% ipython --no-banner

In [1]: import numpy as np

In [2]: from numpy import linalg as LA

In [3]: np.set_printoptions(precision=1, suppress=True, linewidth=120)

In [4]: K = np.loadtxt("sample8.csv", delimiter=",")

In [5]: K.round(1) + 0
Out[5]: 
array([[ 0.3, -0.1, -0.1, -0.1,  0.1,  0.1, -0.4, -0.2],
       [-0.1,  0. ,  0. ,  0. ,  0. ,  0. ,  0.2,  0.1],
       [-0.1,  0. ,  0. ,  0. ,  0. ,  0. ,  0.2,  0.1],
       [-0.1,  0. ,  0. ,  0. ,  0. ,  0. ,  0.1,  0. ],
       [ 0.1,  0. ,  0. ,  0. ,  0. ,  0. , -0.1,  0. ],
       [ 0.1,  0. ,  0. ,  0. ,  0. ,  0. , -0.1,  0. ],
       [-0.4,  0.2,  0.2,  0.1, -0.1, -0.1,  0.5,  0.2],
       [-0.2,  0.1,  0.1,  0. ,  0. ,  0. ,  0.2,  0.1]])

In [6]: # column 2 repeats column 1

In [7]: t3 = np.stack([K, 4 * K, K[::-1]])

In [8]: np.round(LA.det(t3), 1) + 0
Out[8]: array([0., 0., 0.])

In [9]: LA.norm(t3, axis=(1, 2))
Out[9]: array([1., 4., 1.])

In [10]: t3.shape
Out[10]: (3, 8, 8)

In [11]: M = np.array([[1.4, 2.5, 0.1, 0.0, 2.1, 1.4],
    ...:     [1.9, 3.7, 0.3, 0.2, 4.1, 2.7],
    ...:     [1.3, 4.1, -0.4, 0.4, 4.2, 1.8],
    ...:     [1.0, 2.4, -0.3, -0.1, 2.5, 0.7],
    ...:     [1.3, 4.1, -0.2, -0.4, 3.7, 2.1],
    ...:     [-0.1, 0.2, -0.3, -0.5, 0.1, 0.2],
    ...:     [0.3, -0.5, 0.3, 0.0, -0.4, 0.5],
    ...:     [1.2, 2.1, -0.6, -0.3, 2.1, 0.9]])

In [12]: hat = M @ LA.solve(M.T @ M, M.T)

In [13]: np.allclose(hat @ hat, hat)
Out[13]: True

In [14]: hat @ M[:, 2]
Out[14]: array([ 0.1,  0.3, -0.4, -0.3, -0.2, -0.3,  0.3, -0.6])

In [15]: hat.round(1) + 0
Out[15]: 
array([[ 0.8, -0.1,  0. ,  0. ,  0.2, -0.3,  0.1,  0.1],
       [-0.1,  0.9,  0.1,  0.1,  0.1,  0. ,  0.3, -0.1],
       [ 0. ,  0.1,  0.9, -0.1,  0. , -0.1, -0.1,  0.1],
       [ 0. ,  0.1, -0.1,  0.8,  0. , -0.1, -0.3,  0.2],
       [ 0.2,  0.1,  0. ,  0. ,  0.8,  0.3, -0.1, -0.1],
       [-0.3,  0. , -0.1, -0.1,  0.3,  0.5,  0.1,  0.2],
       [ 0.1,  0.3, -0.1, -0.3, -0.1,  0.1,  0.4,  0.1],
       [ 0.1, -0.1,  0.1,  0.2, -0.1,  0.2,  0.1,  0.8]])

In [16]: round(float(np.trace(hat)), 1)
Out[16]: 6.0

In [17]: X = np.load("x.npy")

In [18]: X
Out[18]: 
array([[5., 0., 4.],
       [0., 5., 0.],
       [4., 0., 5.]])

In [19]: r0 = np.array([0, -1, 2])

In [20]: out = X + np.outer(r0, np.eye(3)[2])

In [21]: LA.matrix_rank(LA.inv(out) - LA.inv(X), tol=1e-8)
Out[21]: np.int64(1)

In [22]: out
Out[22]: 
array([[ 5.,  0.,  4.],
       [ 0.,  5., -1.],
       [ 4.,  0.,  7.]])

In [23]: Q, vecs = LA.qr(out[:, :1])[0], LA.qr(out[:, 1:])[0]

In [24]: sig = LA.svd(Q.T @ vecs, compute_uv=False)

In [25]: sig
Out[25]: array([0.9])

In [26]: (sig > 0.9).sum()
Out[26]: np.int64(1)

In [27]: rng = np.random.default_rng(467939)

In [28]: labels = rng.permutation(3)

In [29]: out = X[:, labels] * rng.choice([-1, 1], 3)

In [30]: out
Out[30]: 
array([[ 4.,  5., -0.],
       [ 0.,  0., -5.],
       [ 5.,  4., -0.]])

In [31]: left, _, VT = LA.svd(X.T @ out)

In [32]: np.round(LA.lstsq(X, out)[0], 1) + 0
Out[32]: 
array([[ 0.,  1.,  0.],
       [ 0.,  0., -1.],
       [ 1.,  0.,  0.]])

In [33]: C2 = X.T @ X

In [34]: np.allclose(C2, C2.T)
Out[34]: True

In [35]: C2
Out[35]: 
array([[41.,  0., 40.],
       [ 0., 25.,  0.],
       [40.,  0., 41.]])

In [36]: LA.eigvalsh(C2)[::-1]
Out[36]: array([81., 25.,  1.])

In [37]: LA.matrix_rank(C2)
Out[37]: np.int64(3)

In [38]: (X @ X.T).shape
Out[38]: (3, 3)
